$ ipython --no-banner

In [1]: import numpy as np

In [2]: np.set_printoptions(precision=2, suppress=True, linewidth=140)

In [3]: def tidy(a):
   ...:     return np.round(a, 2) + 0
   ...: 

In [4]: arr = np.load("data.npy")

In [5]: print(arr)
[[  1  -4  16 -64]
 [  1  -3   9 -27]
 [  1  -2   4  -8]
 [  1  -1   1  -1]
 [  1   0   0   0]
 [  1   1   1   1]
 [  1   2   4   8]
 [  1   3   9  27]
 [  1   4  16  64]
 [  1   5  25 125]]

In [6]: hat = arr @ np.linalg.solve(arr.T @ arr, arr.T)

In [7]: print(np.linalg.matrix_rank(np.eye(10) - hat))
6

In [8]: print(tidy(np.linalg.eigvalsh(hat)))
[0. 0. 0. 0. 0. 0. 1. 1. 1. 1.]

In [9]: print(np.trace(hat))
4.0

In [10]: print(np.allclose(hat @ hat, hat))
True

In [11]: E = np.loadtxt("dump.csv", delimiter=",")

In [12]: print(E)
[[ 0.  0.  0. -1.]
 [ 2.  0.  0.  0.]
 [ 0.  0.  1.  0.]
 [ 0.  2.  0.  0.]]

In [13]: M2 = np.array([[-2, 1], [1, -2], [-2, 1], [1, 1]])

In [14]: print(np.linalg.matrix_rank(E @ M2))
2

In [15]: print(E @ M2)
[[-1. -1.]
 [-4.  2.]
 [-2.  1.]
 [ 2. -4.]]

In [16]: M2 @ E
---------------------------------------------------------------------------
ValueError                                Traceback (most recent call last)
Cell In[16], line 1
----> 1 M2 @ E

ValueError: matmul: Input operand 1 has a mismatch in its core dimension 0, with gufunc signature (n?,k),(k,m?)->(n?,m?) (size 4 is different from 2)

In [17]: print(np.linalg.matrix_rank(np.vstack([E, M2.T])))
4

In [18]: w1 = np.array([[3, 2, 2, 2], [3, 1, 2, 2], [2, 3, 3, 2], [1, 3, 0, 0]])

In [19]: coef = np.array([4, 9, -2, -7])

In [20]: act = np.maximum(E @ w1 + coef, 0)

In [21]: print((act > 0).mean(axis=0))
[1.   1.   0.75 0.  ]

In [22]: print((act > 0).astype(int))
[[1 1 0 0]
 [1 1 1 0]
 [1 1 1 0]
 [1 1 1 0]]

In [23]: Z = np.array([[2, -3, 4], [4, -3, 5], [-2, 3, 1], [0, -2, -5]])

In [24]: print(act @ Z)
[[ 30. -27.  42.]
 [ 68. -63. 107.]
 [ 58. -51.  85.]
 [ 60. -57.  97.]]

In [25]: print((act @ Z).round(6).argmax(axis=1))
[2 2 2 2]

In [26]: r0 = np.array([0, 4, -9, -7])

In [27]: M2 = E + np.outer(r0, np.eye(4)[3])

In [28]: print(tidy(np.linalg.det(M2) / np.linalg.det(E)), tidy(1 + np.linalg.solve(E, r0)[3]))
1.0 1.0

In [29]: print(np.linalg.matrix_rank(np.linalg.inv(M2) - np.linalg.inv(E), tol=1e-8))
1

In [30]: M2 = np.linalg.inv(E)

In [31]: print(tidy(np.linalg.slogdet(E)[0]))
-1.0

In [32]: print(tidy(np.linalg.cond(E)))
2.0

In [33]: print(tidy(np.linalg.det(E) * M2))
[[ 0. -2.  0.  0.]
 [ 0.  0.  0. -2.]
 [ 0.  0. -4.  0.]
 [ 4.  0.  0.  0.]]

In [34]: print((np.abs(M2) > 1e-9).astype(int))
[[0 1 0 0]
 [0 0 0 1]
 [0 0 1 0]
 [1 0 0 0]]

In [35]: print(tidy(np.linalg.inv(M2)))
[[ 0.  0.  0. -1.]
 [ 2.  0.  0.  0.]
 [ 0.  0.  1.  0.]
 [ 0.  2.  0.  0.]]

In [36]: rng = np.random.default_rng(83936)

In [37]: K = rng.normal(size=(29, 4))

In [38]: K = 10 * K / np.linalg.norm(K, axis=1, keepdims=True)

In [39]: print(tidy(K))
[[-0.63 -3.23  9.39 -1.03]
 [ 2.11 -6.12 -7.32  2.11]
 [ 7.11  6.48  2.73 -0.09]
 [ 0.74 -4.56 -6.42  6.12]
 [-4.71 -3.36  3.48 -7.37]
 [ 2.83  3.44 -7.9   4.21]
 [ 5.31 -7.32  2.97  3.06]
 [ 3.62 -6.69 -6.15  2.09]
 [ 0.1   0.6   9.63  2.64]
 [ 6.96  0.21  6.77  2.39]
 [ 1.37  0.45 -6.75  7.24]
 [-7.82  1.39  0.88  6.02]
 [-4.91 -4.11 -6.64 -3.87]
 [-0.9   8.88 -1.68 -4.2 ]
 [ 0.86  3.84 -8.84  2.51]
 [ 8.5  -4.59 -1.22  2.28]
 [-9.3  -0.06 -3.67 -0.32]
 [ 4.58  2.13  8.62 -0.5 ]
 [-0.06 -5.51 -6.17  5.61]
 [-5.53  6.67 -0.11  4.99]
 [-7.75  3.22  2.17  4.99]
 [ 7.31 -4.95  3.75  2.84]
 [ 1.22  3.08  2.03 -9.22]
 [-6.57  7.41  0.88 -1.08]
 [-5.09  6.68  1.18  5.3 ]
 [-0.45 -9.19 -1.49  3.62]
 [-8.55 -1.25 -3.66 -3.45]
 [-4.37 -7.41  0.2  -5.1 ]
 [-1.98  3.32  5.07 -7.7 ]]

In [40]: def softmax(z):
    ...:     e = np.exp(z - z.max(axis=-1, keepdims=True))
    ...:     return e / e.sum(axis=-1, keepdims=True)
    ...: 

In [41]: print(tidy(softmax(K).sum(axis=1)))
[1. 1. 1. 1. 1. 1. 1. 1. 1. 1. 1. 1. 1. 1. 1. 1. 1. 1. 1. 1. 1. 1. 1. 1. 1. 1. 1. 1. 1.]

In [42]: print(tidy(softmax(10 * K[5])))
[0. 0. 0. 1.]

In [43]: S = K @ K.T / np.sqrt(4)

In [44]: print(softmax(S).round(6).argmax(axis=1))
[ 0  1  2  3  4  5  6  7  8  9 10 11 12 13 14 15 16 17 18 19 20 21 22 23 24 25 26 27 28]

In [45]: x0 = np.array([0, -3, -1, -2])

In [46]: rhs = K @ x0

In [47]: print(tidy(np.linalg.solve(K.T @ K, K.T @ rhs)))
[ 0. -3. -1. -2.]

In [48]: print(tidy(np.linalg.lstsq(K, rhs)[0]))
[ 0. -3. -1. -2.]

In [49]: print(tidy(np.linalg.pinv(K) @ K))
[[1. 0. 0. 0.]
 [0. 1. 0. 0.]
 [0. 0. 1. 0.]
 [0. 0. 0. 1.]]

In [50]: try:
    ...:     np.linalg.solve(K, rhs)
    ...: except np.linalg.LinAlgError as e:
    ...:     print(repr(e))
    ...: 
LinAlgError('Last 2 dimensions of the array must be square')

In [51]: rhs = rhs + 0.3 * rng.normal(size=29)

In [52]: print(tidy(rhs))
[  2.15  21.19 -22.32   8.03  20.78 -11.23  12.92  22.26 -16.59 -11.91  -9.37 -17.45  26.55 -15.92  -7.28  10.1    4.29 -13.9   11.6
 -29.99 -22.27   5.57   7.27 -20.98 -32.18  21.81  14.36  32.49  -0.23]

In [53]: coef, *_ = np.linalg.lstsq(K, rhs)

In [54]: print(tidy(np.linalg.norm(rhs - K @ coef)))
1.57

In [55]: D = np.linalg.norm(K[:, None] - K[None], axis=-1)

In [56]: print((D + 1e9 * np.eye(29)).round(6).argmin(axis=1))
[ 8  7 17 18 27 14 21  1  0 17  5 20 26 23  5 21 26  9  3 24 11  6 28 19 19 18 16  4 22]

In [57]: print(tidy(np.linalg.norm(K, axis=1)))
[10. 10. 10. 10. 10. 10. 10. 10. 10. 10. 10. 10. 10. 10. 10. 10. 10. 10. 10. 10. 10. 10. 10. 10. 10. 10. 10. 10. 10.]

In [58]: print(np.unravel_index(D.round(6).argmax(), D.shape))
(np.int64(0), np.int64(14))

In [59]: print(np.linalg.matrix_rank(D ** 2))
5

In [60]: print(tidy(D[:5, :5]))
[[ 0.   17.46 14.12 17.45  9.58]
 [17.46  0.   17.02  4.6  16.15]
 [14.12 17.02  0.   16.88 17.04]
 [17.45  4.6  16.88  0.   17.64]
 [ 9.58 16.15 17.04 17.64  0.  ]]

In [61]: print(np.flatnonzero(D[19] < D.mean() / 2))
[11 19 20 23 24]

In [62]: print(D.shape)
(29, 29)

In [63]: print(D[19].round(6).argsort(kind="stable")[:4])
[19 24 20 11]

In [64]: z = K[:, 1] > np.median(K[:, 1])

In [65]: r0 = K[z].mean(axis=0) - K[~z].mean(axis=0)

In [66]: print(z.astype(int))
[0 0 1 0 0 1 0 0 1 0 1 1 0 1 1 0 0 1 0 1 1 0 1 1 1 0 0 0 1]

In [67]: print(tidy(r0))
[-1.36  8.65  1.64  0.48]

In [68]: print(((K - K.mean(axis=0)) @ r0 > 0).astype(int))
[0 0 1 0 0 1 0 0 1 1 0 1 0 1 1 0 1 1 0 1 1 0 1 1 1 0 0 0 1]

In [69]: print(np.count_nonzero(K))
116

In [70]: print(K.shape)
(29, 4)

In [71]: print(tidy(K.sum(axis=0)))
[-16.   -10.58  -8.27  24.08]

In [72]: print(tidy(np.linalg.svd(K, compute_uv=False)))
[31.75 29.79 24.35 20.27]
